% python3 -q
>>> import numpy as np
>>> import numpy.linalg as la
>>> np.set_printoptions(suppress=True, linewidth=200)
>>> out = np.array([[0, -1, 2], [2, 1, 0], [2, 1, -1], [-1, 1, 0]])
>>> cent = np.array([[-2, -2, 0, 0], [-1, 1, -1, -2], [1, 1, -1, 0]])
>>> rng = np.random.default_rng(581)
>>> J = out @ cent + 0.05 * rng.normal(size=(4, 4))
>>> J.round(2)
array([[ 3.03,  1.03, -1.  ,  1.96],
       [-5.05, -2.96, -0.99, -1.93],
       [-6.05, -3.98, -0.1 , -1.96],
       [ 1.02,  3.04, -0.98, -1.96]])
>>> la.cond(J) > 100
np.True_
>>> np.argsort(-la.norm(J, axis=0).round(6), kind="stable")[:3]
array([0, 1, 3])
>>> Uu, sv, Vh = la.svd(J)
>>> np.argmax(sv[:-1] / (sv[1:] + 1e-6)) + 1
np.int64(3)
>>> out = Uu[:, :3] @ np.diag(sv[:3]) @ Vh[:3]
>>> la.matrix_rank(J, rtol=0.05)
np.int64(3)
>>> la.matrix_rank(out)
np.int64(3)
>>> round(float(np.abs(J - out).max()), 2)
0.01
>>> data = np.loadtxt("test11.csv", delimiter=",")
>>> data
array([[ 1.,  0.,  0.,  0.,  0.,  0.,  0.,  0.,  0.],
       [-7.,  1.,  0.,  0.,  0.,  0.,  0.,  0.,  0.],
       [-4.,  7.,  1.,  0.,  0.,  0.,  0.,  0.,  0.],
       [ 4.,  9.,  4.,  1.,  0.,  0.,  0.,  0.,  0.],
       [ 3., -6., -6., -7.,  1.,  0.,  0.,  0.,  0.],
       [-3.,  4., -8., -1., -3.,  1.,  0.,  0.,  0.],
       [-2.,  9.,  8.,  8.,  3.,  0.,  1.,  0.,  0.],
       [-7.,  6., -5.,  7., -4.,  7.,  1.,  1.,  0.],
       [-3.,  7., -1.,  3.,  0.,  3.,  8.,  8.,  1.]])
>>> np.prod(np.diag(data)), round(float(la.det(data)), 2)
(np.float64(1.0), 1.0)
>>> Uu, sv, Vh = la.svd(data)
>>> np.argmax(sv[:-1] / (sv[1:] + 1e-6)) + 1
np.int64(8)
>>> out = Uu[:, :8] @ np.diag(sv[:8]) @ Vh[:8]
>>> la.matrix_rank(data, rtol=0.05)
np.int64(7)
>>> round(float(np.abs(data - out).max()), 2)
0.0
>>> la.matrix_rank(out)
np.int64(8)
>>> np.round(la.norm(data - out, 2), 2), round(float(sv[8]), 2)
(np.float64(0.0), 0.0)
>>> K = np.load("dump.npy")
>>> K.round(2)
array([[-0.15, -0.42, -0.42, -0.79],
       [-0.42,  0.84, -0.16, -0.29],
       [-0.42, -0.16,  0.84, -0.29],
       [-0.79, -0.29, -0.29,  0.46]])
>>> Uu, sv, Vh = la.svd(K, full_matrices=False)
>>> round(np.sqrt((sv ** 2).sum()), 2), round(float(la.norm(K)), 2)
(np.float64(2.0), 2.0)
>>> np.round(Uu.T @ Uu, 2) + 0
array([[1., 0., 0., 0.],
       [0., 1., 0., 0.],
       [0., 0., 1., 0.],
       [0., 0., 0., 1.]])
>>> sv.round(2)
array([1., 1., 1., 1.])
>>> np.round(np.cumsum(sv ** 2) / np.sum(sv ** 2), 2)
array([0.25, 0.5 , 0.75, 1.  ])
>>> X = np.load("m.npy")
>>> X
array([[  1,   0,  -2,  -1,   1,   1,   3],
       [ -2,   1,   0,   2,   4,   2,   3],
       [ -5,   1,   0,   2,   3,   5,   1],
       [ -4,   1,  -1,   0,   0,   3,  -1],
       [ -5,  -1,  -4,   2,  -1,   0,  -1],
       [ -6,   0,  -7,   4,   1,   2,   0],
       [ -3,   0,  -6,   4,   0,  -1,  -1],
       [ -1,   3,  -6,   5,   1,   2,  -2],
       [ -3,   6,  -7,   2,   3,   5,  -2],
       [ -5,   5,  -4,   3,   1,   8,   1],
       [ -4,   6,  -6,   5,   2,   6,   1],
       [ -6,   4,  -8,   5,   2,   3,  -1],
       [ -6,   1,  -7,   2,   1,   5,  -1],
       [ -5,   3,  -4,   4,   1,   7,  -2],
       [ -4,   0,  -2,   1,   0,   4,  -5],
       [ -2,   0,  -5,   4,   1,   4,  -4],
       [ -4,  -2,  -4,   4,   3,   1,  -3],
       [ -7,  -3,  -7,   4,   1,   0,  -2],
       [ -6,  -6,  -5,   1,  -1,  -3,  -5],
       [ -3,  -4,  -2,   0,  -2,  -1,  -6],
       [ -2,  -1,  -1,   2,  -3,  -4,  -5],
       [ -4,  -1,   0,   3,  -5,  -3,  -5],
       [ -2,   0,   1,   4,  -4,  -4,  -5],
       [ -4,   0,  -1,   2,  -6,  -2,  -6],
       [ -6,  -2,  -1,   0,  -4,  -2,  -6],
       [ -3,  -4,  -1,   0,  -3,  -1,  -8],
       [ -5,  -6,   0,  -2,  -1,   1, -11],
       [ -5,  -5,  -1,  -3,   2,   4, -13],
       [ -5,  -8,   1,  -5,   0,   6, -10],
       [ -4, -10,   1,  -6,  -3,   9, -12],
       [ -6, -10,   2,  -4,  -6,  12, -10],
       [ -7,  -8,  -1,  -6,  -4,  14,  -8],
       [-10,  -9,  -3,  -8,  -6,  16,  -6],
       [-13,  -8,  -5,  -8,  -6,  17,  -6],
       [-16,  -5,  -5,  -5,  -6,  14,  -6],
       [-17,  -7,  -5,  -2,  -8,  13,  -5],
       [-19,  -8,  -5,  -1, -11,  14,  -5],
       [-17,  -7,  -6,  -2, -12,  13,  -6]])
>>> cen = X - X.mean(axis=0)
>>> V = la.svd(cen)[2][:1]
>>> out = cen - cen @ V.T @ V
>>> np.round(np.cov(cen @ V.T, rowvar=False), 2)
np.float64(78.21)
>>> round(la.norm(out) / la.norm(cen), 2)
np.float64(0.63)
>>> la.norm(out, axis=1).round(6).argmax()
np.int64(27)
>>> np.round(np.diag(V.T @ V), 2) + 0
array([0.18, 0.18, 0.  , 0.13, 0.11, 0.33, 0.07])
>>> P = X @ la.solve(X.T @ X, X.T)
>>> np.allclose(P @ P, P)
True
>>> np.round(la.eigvalsh(P), 2) + 0
array([0., 0., 0., 0., 0., 0., 0., 0., 0., 0., 0., 0., 0., 0., 0., 0., 0., 0., 0., 0., 0., 0., 0., 0., 0., 0., 0., 0., 0., 0., 0., 1., 1., 1., 1., 1., 1., 1.])
>>> M = np.array([[2, 0, 3, 3, 2],
...     [0, 0, 0, 3, 0],
...     [3, 1, 0, 0, 0],
...     [2, 3, 3, 0, 0],
...     [3, 3, 2, 0, 2]])
>>> labels = rng.permutation(5)
>>> out = M[:, labels] * rng.choice([-1, 1], 5)
>>> out
array([[-2, -3,  0,  2, -3],
       [ 0, -3,  0,  0,  0],
       [ 0,  0, -1,  3,  0],
       [ 0,  0, -3,  2, -3],
       [-2,  0, -3,  3, -2]])
>>> Uu, _, Vh = la.svd(M.T @ out)
>>> labels
array([4, 3, 1, 0, 2])
>>> np.round(Uu @ Vh, 2) + 0
array([[ 0.,  0.,  0.,  1.,  0.],
       [ 0.,  0., -1.,  0.,  0.],
       [ 0.,  0.,  0.,  0., -1.],
       [ 0., -1.,  0.,  0.,  0.],
       [-1.,  0.,  0.,  0.,  0.]])
>>> labels = rng.permutation(5)
>>> labels
array([0, 2, 4, 3, 1])
>>> out = M[labels][:, labels]
>>> out
array([[2, 3, 2, 3, 0],
       [3, 0, 0, 0, 1],
       [3, 2, 2, 0, 3],
       [2, 3, 0, 0, 3],
       [0, 0, 0, 3, 0]])
>>> np.allclose(out, M)
False
>>> np.diag(out)
array([2, 0, 2, 0, 0])
>>> np.round(np.sort(np.abs(la.eigvals(out))), 2)
array([1.6 , 1.6 , 3.22, 3.22, 7.02])
>>> x0 = np.array([2, 1, 0, 0, 1, 1, 1])
>>> target = X @ x0
>>> np.round(la.solve(X.T @ X, X.T @ target), 2) + 0
array([2., 1., 0., 0., 1., 1., 1.])
>>> np.round(la.pinv(X) @ X, 2) + 0
array([[1., 0., 0., 0., 0., 0., 0.],
       [0., 1., 0., 0., 0., 0., 0.],
       [0., 0., 1., 0., 0., 0., 0.],
       [0., 0., 0., 1., 0., 0., 0.],
       [0., 0., 0., 0., 1., 0., 0.],
       [0., 0., 0., 0., 0., 1., 0.],
       [0., 0., 0., 0., 0., 0., 1.]])
>>> np.round(la.lstsq(X, target)[0], 2) + 0
array([2., 1., 0., 0., 1., 1., 1.])
>>> target = target + 0.1 * rng.normal(size=38)
>>> target.round(2)
array([  7.2 ,   6.  ,   0.05,  -5.07, -12.97,  -9.05,  -7.93,   2.17,   5.91,   4.83,   7.14,  -4.07,  -6.08,  -1.14,  -9.05,  -2.94,  -9.13, -17.94, -26.95, -19.08, -16.95, -22.09, -17.06, -22.03,
       -25.97, -22.14, -27.04, -22.  , -22.04, -24.03, -26.12, -19.78, -24.95, -29.1 , -34.86, -41.05, -47.99, -45.91])
>>> c, *_ = la.lstsq(X, target)
>>> np.round(X.T @ (target - X @ c), 2) + 0
array([0., 0., 0., 0., 0., 0., 0.])
>>> c.round(2)
array([ 2.01,  0.99, -0.01, -0.01,  0.99,  1.  ,  1.01])
>>> [round(float(la.norm(la.solve(X.T @ X + lam * np.eye(7), X.T @ target))), 2) for lam in (0, 1, 10, 100)]
[2.83, 2.82, 2.77, 2.45]
>>> round(float(la.norm(target - X @ c)), 2)
0.55
>>> mat = np.load("sample7.npy")
>>> mat
array([[ 0.9 ,  0.19,  0.43, -1.1 ,  1.93,  2.12, -1.82,  1.17, -1.  ],
       [-1.4 ,  0.2 , -0.4 , -0.2 , -0.6 , -0.6 ,  1.4 ,  2.3 , -0.3 ],
       [-0.1 , -0.4 ,  0.4 ,  0.1 , -0.1 ,  0.3 ,  0.3 ,  1.5 , -0.1 ],
       [ 0.7 ,  0.1 ,  0.3 , -0.6 ,  2.  ,  2.1 , -1.2 ,  1.5 , -0.9 ],
       [ 1.7 , -1.9 ,  0.7 ,  0.1 ,  1.  ,  0.5 ,  1.  ,  0.3 , -1.3 ],
       [ 1.3 , -0.4 ,  0.4 ,  0.5 , -0.1 ,  2.5 ,  1.1 ,  1.1 , -0.6 ]])
>>> x0 = np.array([3, 5, 0, 4, -5, 0, -4, 3, 3])
>>> h = np.maximum(mat @ x0, 0)
>>> np.flatnonzero(h > 1e-9)
array([2, 5])
>>> np.round(np.tanh(mat @ x0), 2)
array([-0.99, -0.54,  0.92, -1.  , -1.  ,  0.91])
>>> h.round(2)
array([0. , 0. , 1.6, 0. , 0. , 1.5])
>>> np.round(mat.T @ h, 2)
array([ 1.79, -1.24,  1.24,  0.91, -0.31,  4.23,  2.13,  4.05, -1.06])
>>> feats = np.load("x.npy")
>>> feats
array([[  1,  -1,   1,  -1],
       [  1,   0,   0,   0],
       [  1,   1,   1,   1],
       [  1,   2,   4,   8],
       [  1,   3,   9,  27],
       [  1,   4,  16,  64],
       [  1,   5,  25, 125],
       [  1,   6,  36, 216]])
>>> round(np.log10(la.cond(feats)))
2
>>> [round(float(x), 2) for x in la.svd(feats, compute_uv=False)[:3]]
[263.57, 8.53, 1.75]
>>> q, _ = la.qr(np.array([[-1.1, -0.5, 1.7, 0.8, -1.1, -1.2, 0.4],
...     [0.2, 0.7, 0.1, -0.5, 1.0, -2.2, -1.8],
...     [2.0, -1.4, 1.4, -1.7, 0.7, 0.6, -0.4],
...     [0.7, 0.6, -1.6, -3.6, -0.4, -1.0, 0.0],
...     [0.4, 2.2, 0.4, 1.2, 0.3, -0.8, -0.1],
...     [-1.3, 0.6, -0.1, -0.6, 1.2, 1.2, 1.0],
...     [0.4, 0.1, 0.2, 0.1, 0.0, -1.0, 1.8]]))
>>> evals = np.array([4, 1, 1, -3, -3, -4, -5])
>>> E = q @ np.diag(evals) @ q.T
>>> E.round(2)
array([[-0.36, -0.28, -0.71, -2.17, -0.12,  1.28, -0.22],
       [-0.28, -3.41,  0.37,  0.12,  1.38,  0.3 ,  0.46],
       [-0.71,  0.37,  1.66,  0.08,  0.23, -2.55,  0.9 ],
       [-2.17,  0.12,  0.08, -1.17,  0.12, -0.75,  0.09],
       [-0.12,  1.38,  0.23,  0.12,  0.54, -0.12,  0.7 ],
       [ 1.28,  0.3 , -2.55, -0.75, -0.12, -1.63, -0.75],
       [-0.22,  0.46,  0.9 ,  0.09,  0.7 , -0.75, -4.63]])
>>> out = la.inv(E)
>>> out.round(2) + 0
array([[ 0.28,  0.01,  0.25, -0.55,  0.04,  0.08,  0.02],
       [ 0.01, -0.15, -0.04,  0.  ,  0.36,  0.  ,  0.03],
       [ 0.25, -0.04,  0.34, -0.29, -0.08, -0.24,  0.07],
       [-0.55,  0.  , -0.29,  0.17, -0.02, -0.04, -0.02],
       [ 0.04,  0.36, -0.08, -0.02,  0.85,  0.11,  0.13],
       [ 0.08,  0.  , -0.24, -0.04,  0.11, -0.17, -0.01],
       [ 0.02,  0.03,  0.07, -0.02,  0.13, -0.01, -0.18]])
>>> np.round(la.det(E) * la.det(out), 2)
np.float64(1.0)
>>> G = E.T @ E
>>> np.allclose(G, G.T)
True
>>> la.matrix_rank(G)
np.int64(7)
>>> np.round(la.eigvalsh(G)[::-1], 2)
array([25., 16., 16.,  9.,  9.,  1.,  1.])
>>> np.round(la.svd(E, compute_uv=False) ** 2, 2)
array([25., 16., 16.,  9.,  9.,  1.,  1.])
>>> np.round(np.diag(G), 2)
array([ 7.11, 14.05, 10.77,  6.68,  2.79, 12.04, 23.56])
>>> P = feats @ la.solve(feats.T @ feats, feats.T)
>>> np.round(np.diag(P), 2)
array([0.89, 0.37, 0.42, 0.31, 0.31, 0.42, 0.37, 0.89])
>>> np.round(P @ feats[:, 0], 2)
array([1., 1., 1., 1., 1., 1., 1., 1.])
>>> P.round(2)
array([[ 0.89,  0.24, -0.06, -0.12, -0.05,  0.06,  0.09, -0.06],
       [ 0.24,  0.37,  0.33,  0.18,  0.01, -0.11, -0.11,  0.09],
       [-0.06,  0.33,  0.42,  0.31,  0.12, -0.06, -0.11,  0.06],
       [-0.12,  0.18,  0.31,  0.31,  0.23,  0.12,  0.01, -0.05],
       [-0.05,  0.01,  0.12,  0.23,  0.31,  0.31,  0.18, -0.12],
       [ 0.06, -0.11, -0.06,  0.12,  0.31,  0.42,  0.33, -0.06],
       [ 0.09, -0.11, -0.11,  0.01,  0.18,  0.33,  0.37,  0.24],
       [-0.06,  0.09,  0.06, -0.05, -0.12, -0.06,  0.24,  0.89]])
>>> np.allclose(P @ P, P)
True
>>> def softmax(z):
...     e = np.exp(z - z.max(axis=-1, keepdims=True))
...     return e / e.sum(axis=-1, keepdims=True)
... 
>>> np.round(softmax(E[0] + -3), 2)
array([0.1 , 0.1 , 0.07, 0.02, 0.12, 0.49, 0.11])
>>> np.round(softmax(10 * E[0]), 2) + 0
array([0., 0., 0., 0., 0., 1., 0.])
>>> att = E @ E.T / np.sqrt(7)
>>> np.round(softmax(att + np.triu(np.full(att.shape, -np.inf), 1)), 2) + 0
array([[1.  , 0.  , 0.  , 0.  , 0.  , 0.  , 0.  ],
       [0.01, 0.99, 0.  , 0.  , 0.  , 0.  , 0.  ],
       [0.  , 0.01, 0.98, 0.  , 0.  , 0.  , 0.  ],
       [0.12, 0.05, 0.2 , 0.63, 0.  , 0.  , 0.  ],
       [0.09, 0.04, 0.3 , 0.17, 0.4 , 0.  , 0.  ],
       [0.01, 0.  , 0.01, 0.01, 0.01, 0.96, 0.  ],
       [0.  , 0.  , 0.  , 0.  , 0.  , 0.  , 1.  ]])
>>> np.round(softmax(att)[0] @ E, 2)
array([-0.43, -0.31, -0.58, -1.66,  0.05,  0.66, -0.29])
